$ ipython --no-banner

In [1]: import numpy as np

In [2]: np.set_printoptions(precision=1, suppress=True, linewidth=100)

In [3]: rnd = lambda a: np.round(a, 1) + 0

In [4]: X = np.load("dump.npy")

In [5]: X
Out[5]: 
array([[-1, -1, -1, -2,  0,  2, -2, -1, -1,  1,  1],
       [ 1, -1, -1, -1, -2,  0,  2, -2, -1, -1,  1],
       [ 1,  1, -1, -1, -1, -2,  0,  2, -2, -1, -1],
       [-1,  1,  1, -1, -1, -1, -2,  0,  2, -2, -1],
       [-1, -1,  1,  1, -1, -1, -1, -2,  0,  2, -2],
       [-2, -1, -1,  1,  1, -1, -1, -1, -2,  0,  2],
       [ 2, -2, -1, -1,  1,  1, -1, -1, -1, -2,  0],
       [ 0,  2, -2, -1, -1,  1,  1, -1, -1, -1, -2],
       [-2,  0,  2, -2, -1, -1,  1,  1, -1, -1, -1],
       [-1, -2,  0,  2, -2, -1, -1,  1,  1, -1, -1],
       [-1, -1, -2,  0,  2, -2, -1, -1,  1,  1, -1]])

In [6]: th = np.radians(15)

In [7]: r_ = np.eye(11)

In [8]: r_[3, 3] = r_[8, 8] = np.cos(th)

In [9]: r_[3, 8], r_[8, 3] = -np.sin(th), np.sin(th)

In [10]: rnd(r_)
Out[10]: 
array([[ 1. ,  0. ,  0. ,  0. ,  0. ,  0. ,  0. ,  0. ,  0. ,  0. ,  0. ],
       [ 0. ,  1. ,  0. ,  0. ,  0. ,  0. ,  0. ,  0. ,  0. ,  0. ,  0. ],
       [ 0. ,  0. ,  1. ,  0. ,  0. ,  0. ,  0. ,  0. ,  0. ,  0. ,  0. ],
       [ 0. ,  0. ,  0. ,  1. ,  0. ,  0. ,  0. ,  0. , -0.3,  0. ,  0. ],
       [ 0. ,  0. ,  0. ,  0. ,  1. ,  0. ,  0. ,  0. ,  0. ,  0. ,  0. ],
       [ 0. ,  0. ,  0. ,  0. ,  0. ,  1. ,  0. ,  0. ,  0. ,  0. ,  0. ],
       [ 0. ,  0. ,  0. ,  0. ,  0. ,  0. ,  1. ,  0. ,  0. ,  0. ,  0. ],
       [ 0. ,  0. ,  0. ,  0. ,  0. ,  0. ,  0. ,  1. ,  0. ,  0. ,  0. ],
       [ 0. ,  0. ,  0. ,  0.3,  0. ,  0. ,  0. ,  0. ,  1. ,  0. ,  0. ],
       [ 0. ,  0. ,  0. ,  0. ,  0. ,  0. ,  0. ,  0. ,  0. ,  1. ,  0. ],
       [ 0. ,  0. ,  0. ,  0. ,  0. ,  0. ,  0. ,  0. ,  0. ,  0. ,  1. ]])

In [11]: other = X @ r_.T

In [12]: np.allclose(X @ X.T, other @ other.T)
Out[12]: True

In [13]: rnd(np.abs(other - X).max(axis=0))
Out[13]: array([0. , 0. , 0. , 0.6, 0. , 0. , 0. , 0. , 0.5, 0. , 0. ])

In [14]: m1 = np.load("case16.npy")

In [15]: m1
Out[15]: 
array([[14., -6., -2., -4.],
       [ 8., -2.,  0., -4.],
       [12., -6.,  0., -4.],
       [12., -6., -4.,  0.]])

In [16]: w, V = np.linalg.eig(m1)

In [17]: rnd(w)
Out[17]: array([4., 2., 2., 4.])

In [18]: rnd(m1 @ V[:, 0] - w[0] * V[:, 0])
Out[18]: array([0., 0., 0., 0.])

In [19]: rnd(np.sort(np.linalg.eigvals(np.linalg.inv(m1))))
Out[19]: array([0.2, 0.3, 0.5, 0.5])

In [20]: m1.ravel(order="F")
Out[20]: array([14.,  8., 12., 12., -6., -2., -6., -6., -2.,  0.,  0., -4., -4., -4., -4.,  0.])

In [21]: m1.reshape(2, -1)
Out[21]: 
array([[14., -6., -2., -4.,  8., -2.,  0., -4.],
       [12., -6.,  0., -4., 12., -6., -4.,  0.]])

In [22]: blk = m1.reshape(4, 2, -1)

In [23]: np.einsum("ihd,jhd->hij", blk, blk).shape
Out[23]: (2, 4, 4)

In [24]: np.swapaxes(blk, 1, 2)[2]
Out[24]: 
array([[12.,  0.],
       [-6., -4.]])

In [25]: blk.sum(axis=1)
Out[25]: 
array([[ 12., -10.],
       [  8.,  -6.],
       [ 12., -10.],
       [  8.,  -6.]])

In [26]: def softmax(z):
    ...:     e = np.exp(z - z.max(axis=-1, keepdims=True))
    ...:     return e / e.sum(axis=-1, keepdims=True)
    ...: 

In [27]: rnd(softmax(m1[0] + 4))
Out[27]: array([1., 0., 0., 0.])

In [28]: rnd(softmax(10 * m1[0]))
Out[28]: array([1., 0., 0., 0.])

In [29]: rnd(softmax(m1[0]))
Out[29]: array([1., 0., 0., 0.])

In [30]: scores = m1 @ m1.T / np.sqrt(4)

In [31]: rnd(softmax(scores)[0] @ m1)
Out[31]: array([14., -6., -2., -4.])

In [32]: rnd(softmax(scores))
Out[32]: 
array([[1., 0., 0., 0.],
       [1., 0., 0., 0.],
       [1., 0., 0., 0.],
       [1., 0., 0., 0.]])

In [33]: softmax(scores).round(6).argmax(axis=1)
Out[33]: array([0, 0, 0, 0])

In [34]: arr = np.loadtxt("block9.csv", delimiter=",")

In [35]: arr
Out[35]: 
array([[ -4.2,  -0.9,   0.4,   0.1, -13.1],
       [  4.7,   3.5,   4.6,  -2.4,   7.8],
       [ -0.8,   2.9,   0.3,   2.7,  -0.1],
       [ -3.2,   3.8, -10.7,  -2.6,  -8.8],
       [ -3.1,  -0.9,  15.7,   2.8,   4.7],
       [ -7.6,   0.2,  -9.5,  -1.5,   8.8],
       [  0.1,   3.4,  13.7,   1.9,  -4.7],
       [ -2.5,   2. ,   8.7,  -1.9,  -2.6],
       [  8.8,   3.1,  -8.4,  -3.8,   2.2],
       [ -0.4,  -1.5, -10.7,  -2.3,   0.5],
       [  0.5,  -3.2,   5.2,  -6.7,  -8.6],
       [ -5.2,  -2.5, -24.9,   3. ,  -0.5],
       [ -2.7,   1.8,  -8.8,  -1.1,  -2.1],
       [ -1.2,   0.9,   6.5,  -0.4, -19.2],
       [ -0.5,  -2.5,  -0.8,   2.9,   5.8],
       [  1.7,   2.9,   8.8,   4.8,   2.4],
       [  5.7,   1.5,   6.3,  -4.4,  -8.7],
       [ -2.3,   5.9,   2.9,   3.7,  -5.4],
       [  5.3,  -2.1,  -1. ,  -2.3,  -2.6],
       [ -1.9,  -2.4,   9.6,  -2.5,  17.2],
       [ -1.1,  -7.9,   6.8,   4.2,  -7.1],
       [  3.5,   4.3,   4.5,   0.4,  14. ],
       [  7. ,   0.3,  -0.6,  -2. ,  -5.1],
       [ -7.8,   0.4,  15.4,  -3.4,   3.6],
       [  7.1,  -2.5,   2.6,  -0.8,  -7.5],
       [ -4.9,   0.5,   5.3,  -2.5,   9.7],
       [  3.2,  -8.6, -11.3,   4.2, -10.4],
       [ -0.8,  -3.5,   3.8,   1.1,   1.6],
       [  5.2,  -0.7,   6.4,   3.1,  -2.8],
       [  2.5,   0.1, -14.3,  -1.9,  13.1],
       [  0. ,   0.2,  -1.2,  -2.2,   9.1],
       [-10.6,   2.5,  22.1,   0.1,   5.7],
       [  6. ,   3.8, -21.4,  -0.5,   1.3],
       [ -5.4,   6.4,  -6.7,  -4.2,  -1.9],
       [ -6. ,   5.3, -16.9,   1.7,  -0.6],
       [ -2.2,  -4.3, -17.9,   4.3,   3.1],
       [ 10.8,  -4.6,   9. ,   1.3,   7.7]])

In [36]: x0 = np.array([1, 1, 1, 1])

In [37]: a = np.maximum(m1 @ x0, 0)

In [38]: m1 * (a > 1e-9)[:, None]
Out[38]: 
array([[14., -6., -2., -4.],
       [ 8., -2.,  0., -4.],
       [12., -6.,  0., -4.],
       [12., -6., -4.,  0.]])

In [39]: Ac = arr - arr.mean(axis=0)

In [40]: U, sigma, Vt = np.linalg.svd(Ac, full_matrices=False)

In [41]: rnd((sigma ** 2).sum() ** 2 / (sigma ** 4).sum())
Out[41]: np.float64(2.7)

In [42]: (np.sign(U[:, 0]) == np.sign(U[0, 0])).astype(int)
Out[42]: 
array([1, 0, 0, 1, 0, 1, 0, 0, 1, 1, 0, 1, 1, 0, 1, 0, 0, 0, 1, 0, 0, 0, 1, 0, 0, 0, 1, 0, 0, 1, 1,
       0, 1, 1, 1, 1, 0])

In [43]: rnd(sigma ** 2 / (sigma ** 2).sum())
Out[43]: array([0.5, 0.3, 0.1, 0.1, 0. ])

In [44]: np.searchsorted(np.cumsum(sigma ** 2) / (sigma ** 2).sum(), 0.9) + 1
Out[44]: np.int64(3)

In [45]: rnd(np.abs(Vt[-1]))
Out[45]: array([0.1, 0.5, 0. , 0.9, 0. ])

In [46]: rnd(Vt[0] * np.sign(Vt[0, np.abs(Vt[0]).argmax()]))
Out[46]: array([0. , 0. , 1. , 0. , 0.1])

In [47]: rnd(Ac.mean(axis=0))
Out[47]: array([0., 0., 0., 0., 0.])

In [48]: np.abs(Vt[0]).argmax()
Out[48]: np.int64(2)

In [49]: np.linalg.matrix_rank(Ac)
Out[49]: np.int64(5)

In [50]: np.abs(U[:, 0]).argmax()
Out[50]: np.int64(11)

In [51]: rnd(softmax(arr[15]))
Out[51]: array([0., 0., 1., 0., 0.])

In [52]: rnd(softmax(arr[15] + 5))
Out[52]: array([0., 0., 1., 0., 0.])

In [53]: scores = arr @ arr.T / np.sqrt(5)

In [54]: rnd(softmax(scores)[15] @ arr)
Out[54]: array([-10.6,   2.5,  22.1,   0.1,   5.7])

In [55]: softmax(scores).round(6).argmax(axis=1)
Out[55]: 
array([13, 19, 17, 11, 31, 11, 31, 31, 32, 11, 13, 11, 11, 13, 19, 31, 13, 13, 26, 19, 20, 19, 16,
       31, 13, 19, 26, 31,  6, 29, 19, 31, 32, 34, 11, 11, 36])

In [56]: other = np.c_[arr[:, :4] @ np.array([[1, 1, 3, 2], [1, 1, 3, -1], [3, -2, 1, -3], [-3, -2, -1, 1]]), np.array([0, -3, -2, 2, 3, -5, 5, 2, -4, 0, -1, -1, 3, -1, 1, -1, 0, 1, 4, 1, -2, 3, -2, 5, 4, -1, 1, -3, 0, -5, 4, -3, -5, -1, 3, -4, 1])]

In [57]: rnd(other)
Out[57]: 
array([[ -4.2,  -6.1, -15. ,  -8.6,   0. ],
       [ 29.2,   3.8,  31.6, -10.3,  -3. ],
       [ -5.1,  -3.9,   3.9,  -2.7,  -2. ],
       [-23.7,  27.2,  -6.3,  19.3,   2. ],
       [ 34.7, -41. ,   0.9, -49.6,   3. ],
       [-31.4,  14.6, -30.2,  11.6,  -5. ],
       [ 38.9, -27.7,  22.3, -42.4,   5. ],
       [ 31.3, -14.1,   9.1, -35. ,   2. ],
       [ -1.9,  36.3,  31.1,  35.9,  -4. ],
       [-27.1,  24.1, -14.1,  30.5,   0. ],
       [ 33. ,   0.3,   3.8, -18.1,  -1. ],
       [-91.4,  36.1, -51. ,  69.8,  -1. ],
       [-24. ,  18.9, -10.4,  18.1,   3. ],
       [ 20.4, -12.5,   6. , -23.2,  -1. ],
       [-14.1,  -7.2, -12.7,   6.8,   1. ],
       [ 16.6, -22.6,  17.8, -21.1,  -1. ],
       [ 39.3,   3.4,  32.3, -13.4,   0. ],
       [  1.2,  -9.6,  10. , -15.5,   1. ],
       [  7.1,   9.8,  10.9,  13.4,   4. ],
       [ 32. , -18.5,  -0.8, -32.7,   1. ],
       [ -1.2, -31. , -24.4, -10.5,  -2. ],
       [ 20.1,  -2. ,  27.5, -10.4,   3. ],
       [ 11.5,  12.5,  23.3,  13.5,  -2. ],
       [ 49. , -31.4,  -3.4, -65.6,   5. ],
       [ 14.8,   1. ,  17.2,   8.1,   4. ],
       [ 19. , -10. ,  -5.4, -28.7,  -1. ],
       [-51.9,   8.8, -31.7,  53.1,   1. ],
       [  3.8, -14.1, -10.2,  -8.4,  -3. ],
       [ 14.4, -14.5,  16.8,  -5. ,   0. ],
       [-34.6,  35. ,  -4.6,  45.9,  -5. ],
       [  3.2,   7. ,   1.6,   1.2,   4. ],
       [ 57.9, -52.5,  -2.3, -89.9,  -3. ],
       [-52.9,  53.6,   8.5,  71.9,  -5. ],
       [ -6.5,  22.8,   0.5,  -1.3,  -1. ],
       [-56.5,  29.7, -20.7,  35.1,   3. ],
       [-73.1,  20.7, -41.7,  57.9,  -4. ],
       [ 29.3, -14.4,  26.3,   0.5,   1. ]])

In [58]: np.linalg.matrix_rank(other)
Out[58]: np.int64(5)

In [59]: P = arr @ np.linalg.solve(arr.T @ arr, arr.T)

In [60]: rnd(P @ arr[:, 3])
Out[60]: 
array([ 0.1, -2.4,  2.7, -2.6,  2.8, -1.5,  1.9, -1.9, -3.8, -2.3, -6.7,  3. , -1.1, -0.4,  2.9,
        4.8, -4.4,  3.7, -2.3, -2.5,  4.2,  0.4, -2. , -3.4, -0.8, -2.5,  4.2,  1.1,  3.1, -1.9,
       -2.2,  0.1, -0.5, -4.2,  1.7,  4.3,  1.3])

In [61]: rnd(np.diag(P))
Out[61]: 
array([0.1, 0.1, 0.1, 0.1, 0.1, 0.1, 0.1, 0. , 0.2, 0.1, 0.3, 0.2, 0. , 0.2, 0.1, 0.2, 0.1, 0.2,
       0.1, 0.2, 0.2, 0.2, 0.1, 0.2, 0.1, 0.1, 0.2, 0. , 0.1, 0.1, 0.1, 0.2, 0.2, 0.2, 0.2, 0.2,
       0.2])

In [62]: rnd(np.linalg.eigvalsh(P))
Out[62]: 
array([0., 0., 0., 0., 0., 0., 0., 0., 0., 0., 0., 0., 0., 0., 0., 0., 0., 0., 0., 0., 0., 0., 0.,
       0., 0., 0., 0., 0., 0., 0., 0., 0., 1., 1., 1., 1., 1.])

In [63]: np.trace(P)
Out[63]: np.float64(5.0)

In [64]: np.linalg.matrix_rank(np.eye(37) - P)
Out[64]: np.int64(32)
